% python3 -q
>>> import numpy as np
>>> import numpy.linalg as la
>>> np.set_printoptions(suppress=True, linewidth=140)
>>> s = 5 * 0.9 ** np.arange(5)
>>> O, _ = la.qr(np.array([[-0.3, -0.9, -0.5, -0.3, -0.4],
...     [-0.6, 1.9, -0.1, 2.1, 1.8],
...     [1.1, -0.4, 0.2, 0.3, -0.7],
...     [0.0, -1.4, 0.4, 0.4, 0.0],
...     [-0.9, -1.2, 3.7, 0.2, 0.5]]))
>>> rng = np.random.default_rng(5869)
>>> W0 = rng.normal(size=(22, 5)) * s @ O
>>> W0.round(3)
array([[ -8.667,   3.637,   0.01 ,   5.013,  -1.821],
       [  1.257,  -4.999,   0.43 ,  -0.937,  -0.767],
       [  2.615,   1.193,   1.936,  -6.443,   3.076],
       [ -4.902,  -2.101,   7.308,   2.548,  -1.677],
       [  0.68 ,  -1.185,  -8.851,  -5.522,   3.482],
       [  0.097,   3.667,   0.086,   0.886,  -6.436],
       [  2.288,   4.72 ,  -0.239,   4.153,  -0.716],
       [  1.838,  -5.736,   0.591,   3.347,  -4.204],
       [  2.643,   6.87 ,   2.39 ,   2.459,   7.499],
       [ -1.992,  -7.954,  -1.123,  -8.995,  -1.235],
       [  3.724,   2.352,  -8.123,  -2.041,  -0.636],
       [  0.152,  -3.269,   0.569,   4.676,  -3.962],
       [  4.548,   8.334,   2.411,  10.266,  -9.68 ],
       [  3.356,   0.918,  -1.775,   4.204,   9.679],
       [  2.78 ,  -0.53 ,  -4.184,  -4.284,  14.594],
       [ -7.071,   1.53 ,   1.899,  -4.161,  -5.532],
       [  3.223,   1.154,  -3.39 ,  -0.162,   8.453],
       [  4.071,  -0.796,   4.252,  -1.747,  -4.588],
       [ -7.26 ,   8.26 ,   3.017,  10.614,   8.307],
       [  4.054,  -8.277,   0.972,  -1.566,  -1.123],
       [ -0.011,  -2.031,  -0.518,  -1.546,   2.91 ],
       [ -2.352, -11.484,  -1.65 ,   0.822,   6.397]])
>>> other = np.c_[W0[:, :4] @ np.array([[8, 0, 5, 5], [2, 1, 1, 3], [8, 0, 5, 7], [4, 8, 8, 6]]), np.array([0, -3, 2, 2, 0, -1, -3, -2, -2, -1, -1, -2, 3, 2, -2, 0, 3, -1, 0, 3, 3, 0])]
>>> other.round(3)
array([[-41.933,  43.737,   0.451,  -2.28 ,   0.   ],
       [ -0.248, -12.491,  -4.056, -11.321,  -3.   ],
       [ 13.023, -50.348, -27.594,  -8.45 ,   2.   ],
       [ 25.242,  18.287,  30.318,  35.636,   2.   ],
       [-89.83 , -45.359, -86.218, -95.246,   0.   ],
       [ 12.339,  10.757,  11.67 ,  17.403,  -1.   ],
       [ 42.445,  37.941,  48.187,  48.844,  -3.   ],
       [ 21.354,  21.043,  33.19 ,  16.207,  -2.   ],
       [ 63.839,  26.544,  51.708,  65.31 ,  -2.   ],
       [-76.805, -79.917, -95.489, -95.652,  -1.   ],
       [-38.647, -13.978, -35.969, -43.427,  -1.   ],
       [ 17.934,  34.137,  37.743,  22.991,  -2.   ],
       [113.401,  90.46 , 125.254, 126.212,   3.   ],
       [ 31.307,  34.55 ,  42.459,  32.337,   2.   ],
       [-29.434, -34.802, -41.826, -42.687,  -2.   ],
       [-54.96 , -31.754, -57.616, -42.436,   0.   ],
       [  0.324,  -0.144,  -0.978,  -5.126,   3.   ],
       [ 58.008, -14.771,  26.846,  37.252,  -1.   ],
       [ 25.028,  93.171,  71.953,  73.279,   0.   ],
       [ 17.386, -20.807,   4.321,  -7.157,   3.   ],
       [-14.48 , -14.399, -17.045, -19.052,   3.   ],
       [-51.699,  -4.91 , -24.922, -52.834,   0.   ]])
>>> la.matrix_rank(other)
np.int64(5)
>>> np.round(la.norm(other - W0 @ la.lstsq(W0, other)[0], axis=0), 3) + 0
array([0.   , 0.   , 0.   , 0.   , 9.131])
>>> np.round(la.norm(la.qr(W0)[0].T @ other, axis=0) ** 2 / ((other ** 2).sum(axis=0) + 1e-12), 3)
array([1.   , 1.   , 1.   , 1.   , 0.031])
>>> Z = other[[4, 1]].astype(float)
>>> for _ in range(3):
...     labels = la.norm(other[:, None] - Z, axis=-1).argmin(axis=1)
...     Z = np.array([other[labels == j].mean(axis=0) for j in range(2)])
... 
>>> labels
array([1, 1, 0, 1, 0, 1, 1, 1, 1, 0, 0, 1, 1, 1, 0, 0, 1, 1, 1, 1, 0, 0])
>>> Z.round(3)
array([[-42.854, -34.433, -48.335, -49.973,   0.125],
       [ 27.602,  25.887,  34.219,  32.113,  -0.071]])
>>> data = np.load("m.npy")
>>> data
array([[-3, -2, -1,  0,  1],
       [ 2,  3,  4,  5,  6],
       [ 7,  8,  9, 10, 11]])
>>> f, g = data[0], data[2]
>>> f @ f
np.int64(15)
>>> p = (f @ g) / (f @ f) * f
>>> round((g - p) @ f, 3)
np.float64(0.0)
>>> np.round(g - p, 3)
array([ 0.   ,  3.333,  6.667, 10.   , 13.333])
>>> np.outer(f, g)
array([[-21, -24, -27, -30, -33],
       [-14, -16, -18, -20, -22],
       [ -7,  -8,  -9, -10, -11],
       [  0,   0,   0,   0,   0],
       [  7,   8,   9,  10,  11]])
